$ ipython --no-banner

In [1]: import numpy as np

In [2]: from numpy import linalg as LA

In [3]: np.set_printoptions(precision=2, suppress=True, linewidth=200, sign=" ")

In [4]: s = 20 * 0.5 ** np.arange(3)

In [5]: rng = np.random.default_rng(56)

In [6]: arr = rng.normal(size=(14, 3)) * rng.permutation(s)

In [7]: print(arr)
[[ -8.5    6.44   8.95]
 [  8.79   7.43   7.44]
 [  7.29  41.62  -6.69]
 [  1.25  10.88  -3.37]
 [  0.2  -21.16  -6.74]
 [ 12.2  -48.    -7.78]
 [ -4.15 -20.1    4.85]
 [  6.47   5.35   7.74]
 [ 11.77  23.     1.9 ]
 [  0.35  17.54   4.89]
 [  3.68   3.49   2.67]
 [  9.07  19.78  -4.03]
 [ -2.8   14.97   0.66]
 [ -0.2   19.14  -0.43]]

In [8]: # column 1 dominates

In [9]: Xc = arr - arr.mean(axis=0)

In [10]: left, s, VT = LA.svd(Xc, full_matrices=False)

In [11]: print(np.searchsorted(np.cumsum(s ** 2) / (s ** 2).sum(), 0.9) + 1)
2

In [12]: print(LA.matrix_rank(Xc))
3

In [13]: x0 = np.array([2, 9, 1])

In [14]: y = arr @ x0

In [15]: try:
    ...:     LA.solve(arr, y)
    ...: except LA.LinAlgError as e:
    ...:     print("failed:", e)
    ...: 
failed: Last 2 dimensions of the array must be square

In [16]: print(LA.lstsq(arr, y)[0])
[ 2.  9.  1.]

In [17]: print(np.round(LA.pinv(arr) @ arr, 2) + 0)
[[ 1.  0.  0.]
 [ 0.  1.  0.]
 [ 0.  0.  1.]]

In [18]: y = y + 0.05 * rng.normal(size=14)

In [19]: print(y)
[  49.98   91.88  382.49   97.22 -196.73 -415.4  -184.38   68.75  232.34  163.4    41.28  192.15  129.81  171.36]

In [20]: b, *_ = LA.lstsq(arr, y)

In [21]: print([round(float(LA.norm(LA.solve(arr.T @ arr + lam * np.eye(3), arr.T @ y))), 2) for lam in (0, 1, 10, 100)])
[9.27, 9.27, 9.25, 9.1]

In [22]: print(round(float(LA.norm(y - arr @ b)), 2))
0.21

In [23]: print(np.round(arr.T @ (y - arr @ b), 2) + 0)
[ 0.  0.  0.]

In [24]: proj = arr @ LA.solve(arr.T @ arr, arr.T)

In [25]: print(np.round(LA.eigvalsh(proj), 2) + 0)
[ 0.  0.  0.  0.  0.  0.  0.  0.  0.  0.  0.  1.  1.  1.]

In [26]: feats = np.load("dump.npy")

In [27]: print(feats)
[[ 0  0  0 -1]
 [ 0  1  3  0]
 [ 0  0  0  0]
 [ 0  0  0  3]]

In [28]: print(np.trace(feats))
4

In [29]: print(LA.matrix_power(feats, 2))
[[ 0  0  0 -3]
 [ 0  1  3  0]
 [ 0  0  0  0]
 [ 0  0  0  9]]

In [30]: u = np.array([0, 2, 1, 1])

In [31]: K = u[np.abs(np.subtract.outer(np.arange(4), np.arange(4)))]

In [32]: print(K)
[[ 0  2  1  1]
 [ 2  0  2  1]
 [ 1  2  0  2]
 [ 1  1  2  0]]

In [33]: x0 = np.array([0, -1, 2, -1])

In [34]: h = np.maximum(K @ x0, 0)

In [35]: print(K.T @ h)
[  9   3  12   3]

In [36]: vals, evecs = LA.eigh(K)

In [37]: print(np.round(evecs @ np.diag(vals) @ evecs.T, 2) + 0)
[[ 0.  2.  1.  1.]
 [ 2.  0.  2.  1.]
 [ 1.  2.  0.  2.]
 [ 1.  1.  2.  0.]]

In [38]: print(np.round(evecs.T @ K @ evecs, 2) + 0)
[[-2.62  0.    0.    0.  ]
 [ 0.   -1.54  0.    0.  ]
 [ 0.    0.   -0.38  0.  ]
 [ 0.    0.    0.    4.54]]

In [39]: print(np.unique(vals.round(6) + 0, return_counts=True)[1])
[ 1  1  1  1]

In [40]: print(LA.eigvalsh(K @ K))
[  0.15   2.38   6.85  20.62]

In [41]: print(round(float(vals.sum()), 2), np.trace(K))
0.0 0

In [42]: print((vals > 1e-8).sum(), (vals < -1e-8).sum())
1 3

In [43]: print(np.round(evecs.T @ evecs, 2) + 0)
[[ 1.  0.  0.  0.]
 [ 0.  1.  0.  0.]
 [ 0.  0.  1.  0.]
 [ 0.  0.  0.  1.]]

In [44]: print(LA.svd(K, compute_uv=False))
[ 4.54  2.62  1.54  0.38]

In [45]: proj = np.triu(np.array([[-2, -1, 0, -2], [0, 0, -2, 1], [1, -1, 0, -2], [0, -1, 1, 1]]), 1) + np.eye(4)

In [46]: Y = proj @ K @ LA.inv(proj)

In [47]: print(np.round(np.poly(Y), 2) + 0)
[  1.   0. -15. -24.  -7.]

In [48]: print(proj @ K - K @ proj)
[[-4. -2. -2. -1.]
 [-1. -1.  2.  4.]
 [-2. -1.  0.  0.]
 [ 0.  1.  2.  5.]]

In [49]: M = rng.normal(size=(20, 3)) + 3 * np.array([1, 3, 2])

In [50]: print(M)
[[  3.08   7.37   5.57]
 [  3.4   10.     6.35]
 [  2.17   8.51   7.75]
 [  1.05  10.21   3.9 ]
 [  2.     9.76   5.7 ]
 [  2.13   9.8    6.94]
 [  2.33   9.25   7.93]
 [  2.97   9.33   6.25]
 [  3.31   9.23   5.61]
 [  3.37   8.02   5.73]
 [  2.42   8.92   6.61]
 [  2.44   8.78   6.66]
 [  2.26   9.48   5.1 ]
 [  4.12   9.33   5.98]
 [  2.85   8.67   8.29]
 [  2.76   9.89   6.72]
 [  2.84   8.39   7.14]
 [  4.25   9.89   4.96]
 [  3.38   8.85   6.68]
 [  2.71   8.     6.25]]

In [51]: print(np.abs(LA.svd(M)[2][-1]))
[ 0.97  0.19  0.16]

In [52]: print(np.argsort(-LA.norm(M, axis=0).round(6), kind="stable")[:3])
[ 1  2  0]

In [53]: print(round(float(LA.norm(M, 2) / LA.norm(M)), 2))
0.99

In [54]: print([round(float(x), 2) for x in LA.svd(M, compute_uv=False)[:3]])
[51.11, 4.68, 3.35]

In [55]: X = np.load("case12.npy")

In [56]: print(X)
[[ 2 -2 -2 -2]
 [-2  2 -2 -2]
 [-2 -2  2 -2]
 [-2 -2 -2  2]]

In [57]: # equal to its transpose

In [58]: print(np.sort(np.abs(LA.eigvals(X))))
[ 4.  4.  4.  4.]

In [59]: print(np.allclose(X @ X.T, X.T @ X))
True

In [60]: print(round(float(np.abs(LA.eigvals(X)).max()), 2))
4.0

In [61]: print((X - X.T) / 2)
[[ 0.  0.  0.  0.]
 [ 0.  0.  0.  0.]
 [ 0.  0.  0.  0.]
 [ 0.  0.  0.  0.]]

In [62]: O = X.astype(float).copy()

In [63]: for j in range(4):
    ...:     O[:, j] -= O[:, :j] @ (O[:, :j].T @ O[:, j])
    ...:     O[:, j] /= LA.norm(O[:, j])
    ...: 

In [64]: print(O.T @ X)
[[ 4.  0.  0.  0.]
 [ 0.  4.  0.  0.]
 [ 0.  0.  4.  0.]
 [ 0.  0.  0.  4.]]

In [65]: print(O)
[[ 0.5 -0.5 -0.5 -0.5]
 [-0.5  0.5 -0.5 -0.5]
 [-0.5 -0.5  0.5 -0.5]
 [-0.5 -0.5 -0.5  0.5]]

In [66]: print(X @ (-1.0) ** np.arange(4))
[ 4. -4.  4. -4.]

In [67]: print((X @ X)[0])
[ 16   0   0   0]

In [68]: vals, evecs = LA.eig(X)

In [69]: print(np.round(X @ evecs[:, 0] - vals[0] * evecs[:, 0], 2) + 0)
[ 0.  0.  0.  0.]

In [70]: print(vals)
[ 4. -4.  4.  4.]

In [71]: print(np.sort(LA.eigvals(X @ X)))
[ 16.  16.  16.  16.]

In [72]: print(np.sort(LA.eigvals(LA.inv(X))))
[-0.25  0.25  0.25  0.25]

In [73]: print(round(float(np.prod(vals)), 2))
-256.0

In [74]: x0 = np.array([1, 0, 3, 3])

In [75]: print(np.einsum("ij,j->i", X, x0))
[-10 -14  -2  -2]

In [76]: print(X @ (2 * x0))
[-20 -28  -4  -4]

In [77]: print(np.sign((X @ x0).round(6)))
[-1 -1 -1 -1]

In [78]: print(LA.norm(X @ x0) <= LA.norm(X, 2) * LA.norm(x0) + 1e-9)
True

In [79]: print(X @ np.ones(4))
[-4. -4. -4. -4.]

In [80]: print(X * x0)
[[ 2  0 -6 -6]
 [-2  0 -6 -6]
 [-2  0  6 -6]
 [-2  0 -6  6]]

In [81]: data = np.load("arr.npy")

In [82]: print(data)
[[-2.  0. -3. -3.]
 [ 0. -2.  0.  0.]
 [-3.  0. -2. -3.]
 [-3.  0. -3. -2.]]

In [83]: # equal to its transpose

In [84]: Y = LA.inv(data)

In [85]: print(np.round(data @ Y, 2) + 0)
[[ 1.  0.  0.  0.]
 [ 0.  1.  0.  0.]
 [ 0.  0.  1.  0.]
 [ 0.  0.  0.  1.]]

In [86]: print((np.abs(Y) > 1e-9).astype(int))
[[ 1  0  1  1]
 [ 0  1  0  0]
 [ 1  0  1  1]
 [ 1  0  1  1]]

In [87]: print(LA.inv(Y))
[[-2.  0. -3. -3.]
 [-0. -2. -0. -0.]
 [-3. -0. -2. -3.]
 [-3. -0. -3. -2.]]

In [88]: print(np.round(LA.slogdet(data)[0], 2))
1.0

In [89]: print(np.round(LA.det(data) * LA.det(Y), 2))
1.0

In [90]: Y = data / LA.norm(data, axis=1, keepdims=True)

In [91]: cov = Y @ Y.T

In [92]: print(cov[2])
[ 0.95  0.    1.    0.95]

In [93]: print(round(np.degrees(np.arccos(np.clip(cov[2, 0], -1, 1))), 2))
17.34

In [94]: print((np.abs(cov) > 0.9).astype(int))
[[ 1  0  1  1]
 [ 0  1  0  0]
 [ 1  0  1  1]
 [ 1  0  1  1]]

In [95]: print(cov)
[[ 1.    0.    0.95  0.95]
 [ 0.    1.    0.    0.  ]
 [ 0.95  0.    1.    0.95]
 [ 0.95  0.    0.95  1.  ]]

In [96]: x0 = np.array([3, 0, 3, -1])

In [97]: y = data @ x0

In [98]: b, lr = np.zeros(4), 1 / LA.norm(data, 2) ** 2

In [99]: for i in range(250):
    ...:     b -= lr * data.T @ (data @ b - y)
    ...:     if i % 50 == 0: print(i, round(LA.norm(data @ b - y), 2))
    ...: 
0 3.21
50 1.46
100 0.67
150 0.3
200 0.14

In [100]: print(b)
[ 2.97  0.    2.97 -0.95]

In [101]: vals, evecs = LA.eigh(data)

In [102]: print(LA.svd(data, compute_uv=False))
[ 8.  2.  1.  1.]

In [103]: print(np.round(evecs.T @ data @ evecs, 2) + 0)
[[-8.  0.  0.  0.]
 [ 0. -2.  0.  0.]
 [ 0.  0.  1.  0.]
 [ 0.  0.  0.  1.]]

In [104]: print(vals.sum(), np.trace(data))
-8.0 -8.0

In [105]: print(np.round(evecs.T @ evecs, 2) + 0)
[[ 1.  0.  0.  0.]
 [ 0.  1.  0.  0.]
 [ 0.  0.  1.  0.]
 [ 0.  0.  0.  1.]]

In [106]: W = np.array([[-5, -2], [-5, -3], [-1, -3], [-2, 1]])

In [107]: b = np.array([5, -3])

In [108]: H = np.maximum(data @ W + b, 0)

In [109]: print((H > 0).mean(axis=0))
[ 1.  1.]

In [110]: W2 = np.array([[7, 2], [5, -4]])

In [111]: print((H @ W2).round(6).argmax(axis=1))
[ 0  0  0  0]

In [112]: E = np.array([[0, 0, 1], [0, 1, 0], [1, 0, 0]])

In [113]: # 2 blocks once reordered

In [114]: idx = rng.permutation(3)

In [115]: print(idx)
[ 2  0  1]

In [116]: Y = E[idx][:, idx]

In [117]: print(np.diag(Y))
[ 0  0  1]

In [118]: print(round(float(LA.det(Y)), 2), np.round(LA.det(E[idx]), 2))
-1.0 -1.0

In [119]: print(Y)
[[ 0  1  0]
 [ 1  0  0]
 [ 0  0  1]]

In [120]: x0 = np.array([0, -2, 0])

In [121]: print(np.abs(LA.eigvals(E)))
[ 1.  1.  1.]

In [122]: print(LA.inv(E))
[[ 0.  0.  1.]
 [ 0.  1.  0.]
 [ 1.  0.  0.]]

In [123]: print(E.T @ (E @ x0))
[ 0 -2  0]

In [124]: print(round(LA.det(E), 2))
-1.0

In [125]: u, v = E[0], E[2]

In [126]: print(u @ u)
1

In [127]: p = (u @ v) / (u @ u) * u

In [128]: print(p)
[ 0.  0.  0.]

In [129]: print(v - p)
[ 1.  0.  0.]

In [130]: W0 = np.eye(4, dtype=int)[rng.permutation(4)] * np.array([2, -2, 3, 2])

In [131]: print(W0)
[[ 0  0  0  2]
 [ 0  0  3  0]
 [ 2  0  0  0]
 [ 0 -2  0  0]]

In [132]: idx = rng.permutation(4)

In [133]: Y = W0[:, idx] * rng.choice([-1, 1], 4)

In [134]: print(Y)
[[ 0  0 -2  0]
 [ 0  3  0  0]
 [-2  0  0  0]
 [ 0  0  0  2]]

In [135]: left, _, VT = LA.svd(W0.T @ Y)

In [136]: print(idx)
[ 0  2  3  1]

In [137]: print(LA.lstsq(W0, Y)[0])
[[-1.  0.  0.  0.]
 [ 0.  0.  0. -1.]
 [ 0.  1.  0.  0.]
 [ 0.  0. -1.  0.]]

In [138]: print(np.einsum("ij,ji->", W0, W0))
0

In [139]: print(round(float(LA.det(W0[::-1])), 2))
24.0

In [140]: print(np.round(np.poly(W0), 2) + 0)
[  1.   0.   0.   0.  24.]

In [141]: print(np.einsum("ii->", W0))
0

In [142]: x0 = np.array([1, 3, -1])

In [143]: h = np.maximum(M @ x0, 0)

In [144]: print(np.tanh(M @ x0))
[ 1.  1.  1.  1.  1.  1.  1.  1.  1.  1.  1.  1.  1.  1.  1.  1.  1.  1.  1.  1.]

In [145]: print(M.T @ h)
[ 1331.62  4348.89  2960.42]

In [146]: print(M * (h > 1e-9)[:, None])
[[  3.08   7.37   5.57]
 [  3.4   10.     6.35]
 [  2.17   8.51   7.75]
 [  1.05  10.21   3.9 ]
 [  2.     9.76   5.7 ]
 [  2.13   9.8    6.94]
 [  2.33   9.25   7.93]
 [  2.97   9.33   6.25]
 [  3.31   9.23   5.61]
 [  3.37   8.02   5.73]
 [  2.42   8.92   6.61]
 [  2.44   8.78   6.66]
 [  2.26   9.48   5.1 ]
 [  4.12   9.33   5.98]
 [  2.85   8.67   8.29]
 [  2.76   9.89   6.72]
 [  2.84   8.39   7.14]
 [  4.25   9.89   4.96]
 [  3.38   8.85   6.68]
 [  2.71   8.     6.25]]
